>>> import numpy as np
>>> np.set_printoptions(suppress=True, linewidth=160)
>>> J = np.load("block4.npy")
>>> J
array([[ 1,  0,  0,  0,  0,  0,  0],
       [ 2,  1,  0,  0,  0,  0,  0],
       [ 2,  1,  1,  0,  0,  0,  0],
       [ 1,  0,  0,  1,  0,  0,  0],
       [ 2, -2,  0,  2,  1,  0,  0],
       [-2,  2,  0,  1,  0,  1,  0],
       [ 0,  1,  1,  1,  2,  0,  1]])
>>> def softmax(z):
...     e = np.exp(z - z.max(axis=-1, keepdims=True))
...     return e / e.sum(axis=-1, keepdims=True)
... 
>>> print(np.round(softmax(10 * J[3]), 2) + 0)
[0.5 0.  0.  0.5 0.  0.  0. ]
>>> print(np.round(softmax(J[3] + -3), 2))
[0.26 0.1  0.1  0.26 0.1  0.1  0.1 ]
>>> scores = J @ J.T / np.sqrt(7)
>>> np.round(softmax(scores)[3] @ J, 2)
array([ 1.36, -0.14,  0.25,  0.92,  0.51,  0.05,  0.1 ])
>>> softmax(scores).round(6).argmax(axis=1)
array([1, 1, 2, 4, 4, 5, 6])
>>> np.linalg.matrix_power(J, 4)
array([[  1,   0,   0,   0,   0,   0,   0],
       [  8,   1,   0,   0,   0,   0,   0],
       [ 20,   4,   1,   0,   0,   0,   0],
       [  4,   0,   0,   1,   0,   0,   0],
       [ -4,  -8,   0,   8,   1,   0,   0],
       [ 22,   8,   0,   4,   0,   1,   0],
       [ 46, -14,   4,  28,   8,   0,   1]])
>>> np.allclose(J, J.T)
False
>>> (J - J.T) / 2
array([[ 0. , -1. , -1. , -0.5, -1. ,  1. ,  0. ],
       [ 1. ,  0. , -0.5,  0. ,  1. , -1. , -0.5],
       [ 1. ,  0.5,  0. ,  0. ,  0. ,  0. , -0.5],
       [ 0.5,  0. ,  0. ,  0. , -1. , -0.5, -0.5],
       [ 1. , -1. ,  0. ,  1. ,  0. ,  0. , -1. ],
       [-1. ,  1. ,  0. ,  0.5,  0. ,  0. ,  0. ],
       [ 0. ,  0.5,  0.5,  0.5,  1. ,  0. ,  0. ]])
>>> np.round(np.linalg.det(J), 2)
np.float64(1.0)
>>> np.round(np.sort(np.abs(np.linalg.eigvals(J))), 2)
array([1., 1., 1., 1., 1., 1., 1.])
